% ipython --no-banner

In [1]: import numpy as np

In [2]: from numpy import linalg as LA

In [3]: np.set_printoptions(precision=2, suppress=True, linewidth=200, legacy="1.25")

In [4]: J = np.load("arr.npy")

In [5]: J
Out[5]: 
array([[ -2.29,  15.24,  19.89],
       [ -5.55,  -7.56,  -7.04],
       [ -2.56,  -5.74,  -5.06],
       [  0.16,  -2.4 ,  -1.8 ],
       [ -2.73,  -7.16,  -6.81],
       [  0.12,  -1.  ,  -2.82],
       [  3.04, -13.76, -22.94],
       [ -0.3 ,  -1.42,  -0.48],
       [ -1.29,  -1.76,  -1.03],
       [ -8.95, -10.65,  -3.38],
       [  3.68, -10.16, -18.67],
       [  1.4 ,   5.82,   5.38],
       [  2.01,  -6.24, -12.18],
       [ -1.53, -18.54, -20.74],
       [ -1.25, -15.94, -20.27],
       [  3.55,  -1.25,  -4.87],
       [ -4.35,  12.82,  21.56],
       [  0.74,  -2.51,  -4.61],
       [ -2.59, -10.72, -11.34],
       [  0.71,  -4.6 ,  -5.47],
       [ -0.98,  -6.84,  -9.22],
       [ -1.02, -19.07, -24.12],
       [  4.72,  -9.01, -17.22],
       [ -2.42,   8.2 ,  13.39],
       [ -3.74, -14.16, -12.03],
       [  2.  ,   5.68,   5.83],
       [  0.43,  -0.42,  -3.8 ],
       [ -2.14,   7.88,  11.75],
       [  2.07,  -3.34,  -7.28],
       [ -3.6 ,   0.85,   4.76],
       [ -6.24,  -7.59,  -5.79]])

In [6]: lab = J[:, 1] > np.median(J[:, 1])

In [7]: u = J[lab].mean(axis=0) - J[~lab].mean(axis=0)

In [8]: lab.astype(int)
Out[8]: array([1, 0, 0, 1, 0, 1, 0, 1, 1, 0, 0, 1, 0, 0, 0, 1, 1, 1, 0, 0, 0, 0, 0, 1, 0, 1, 1, 1, 1, 1, 0])

In [9]: round(float((((J - J.mean(axis=0)) @ u > 0) == lab).mean()), 2)
Out[9]: 0.97

In [10]: ((J - J.mean(axis=0)) @ u > 0).astype(int)
Out[10]: array([1, 0, 0, 1, 0, 1, 0, 1, 1, 0, 0, 1, 0, 0, 0, 1, 1, 1, 0, 0, 0, 0, 0, 1, 0, 1, 1, 1, 0, 1, 0])

In [11]: W0 = np.load("case2.npy")

In [12]: W0
Out[12]: 
array([[ 1, -1, -1,  1,  1, -1, -1,  1],
       [ 1, -1, -1,  1, -1,  1,  1, -1],
       [ 1,  1,  1,  1, -1, -1, -1, -1],
       [ 1,  1, -1, -1,  1,  1, -1, -1],
       [ 1, -1,  1, -1,  1, -1,  1, -1],
       [ 1, -1,  1, -1, -1,  1, -1,  1]])

In [13]: round(LA.norm(W0[4] - W0[2]), 2)
Out[13]: 4.0

In [14]: x0 = np.array([1, 1, 0, -2, -2, 0, 0, -1])

In [15]: h1 = np.maximum(W0 @ x0, 0)

In [16]: np.flatnonzero(h1 > 1e-9)
Out[16]: array([1, 2, 3, 4, 5])

In [17]: np.maximum(W0 @ x0, 0) - np.maximum(-W0 @ x0, 0)
Out[17]: array([-5,  1,  3,  3,  1,  3])

In [18]: F = np.loadtxt("run2.csv", delimiter=",")

In [19]: F
Out[19]: 
array([[ -9.,  -5.,  -5.,  -6.,   1.,  -7.,   1.,   4.,   0.,  -2.],
       [-18.,  -5., -10.,   2.,  -8.,  -8.,   5.,  13.,   4.,  -7.],
       [-13., -12.,  -4.,   3., -13., -13.,   7.,  19.,  -2., -11.],
       [-12., -16.,  -4.,  -5.,  -5., -19.,  -1.,  24.,   3., -14.],
       [ -8., -16., -12.,  -5.,  -9., -10.,  -6.,  19.,   0.,  -7.],
       [ -7., -23., -18.,   2.,  -7.,  -3., -14.,  17.,  -4., -10.],
       [ -4., -29.,  -9.,  -7., -15., -12., -16.,  20.,   3.,  -8.],
       [-13., -36.,   0., -13.,  -6., -18., -13.,  22.,  11., -16.],
       [ -4., -43.,   4., -13.,   2., -15.,  -5.,  27.,  11., -19.],
       [ -4., -38.,   6.,  -9.,   8., -21.,  -7.,  31.,   9., -16.],
       [  1., -45.,   7.,  -1.,  10., -12.,  -6.,  31.,  14., -12.],
       [ -1., -43.,   9.,   7.,   4.,  -7.,  -7.,  33.,  14., -14.],
       [ -6., -47.,   5.,   3.,   3.,  -2.,  -8.,  39.,  19., -23.],
       [ -4., -46.,   2.,  -6.,   2.,  -6., -13.,  46.,  15., -16.],
       [ -3., -40.,  -3.,  -1.,   5.,   3., -22.,  38.,  14.,  -7.],
       [-10., -33.,  -1.,  -8.,   3.,   5., -19.,  37.,  12.,  -6.],
       [ -5., -28.,   4.,  -2.,  10.,  12., -19.,  28.,  19.,   1.],
       [  1., -22.,  -3.,  -1.,   3.,  12., -12.,  29.,  15.,   2.],
       [ -5., -18.,   2.,   3.,   5.,  13.,  -8.,  33.,  17.,  -3.],
       [  1., -16.,   9.,   1.,   2.,  22.,  -8.,  31.,  11.,  -6.],
       [ -7., -22.,   2.,  -8.,  -7.,  13., -13.,  26.,  17.,  -6.],
       [-16., -27.,   5.,  -6.,  -3.,  11., -12.,  30.,  14.,  -3.],
       [-20., -32.,  11., -11., -12.,  18., -19.,  39.,   5.,   0.],
       [-23., -23.,   6., -11., -10.,  23., -20.,  34.,   9.,  -8.],
       [-30., -31.,  10., -12., -19.,  26., -27.,  32.,   0.,  -4.],
       [-30., -35.,   6.,  -4., -23.,  25., -22.,  33.,   7.,   2.]])

In [20]: cen = F - F.mean(axis=0)

In [21]: Uu, sigma, Vh = LA.svd(cen, full_matrices=False)

In [22]: np.abs(Uu[:, 0]).argmax()
Out[22]: 24

In [23]: (np.sign(Uu[:, 0]) == np.sign(Uu[0, 0])).astype(int)
Out[23]: array([1, 1, 1, 1, 1, 1, 1, 1, 1, 1, 1, 1, 0, 0, 0, 0, 0, 0, 0, 0, 0, 0, 0, 0, 0, 0])

In [24]: LA.matrix_rank(cen)
Out[24]: 10

In [25]: np.abs(Vh[-1])
Out[25]: array([0.03, 0.38, 0.42, 0.36, 0.11, 0.32, 0.62, 0.01, 0.13, 0.16])

In [26]: Vh[0] * np.sign(Vh[0, np.abs(Vh[0]).argmax()])
Out[26]: array([-0.22, -0.17,  0.24, -0.07, -0.12,  0.74, -0.37,  0.32,  0.12,  0.18])

In [27]: np.round(cen.mean(axis=0), 2) + 0
Out[27]: array([0., 0., 0., 0., 0., 0., 0., 0., 0., 0.])
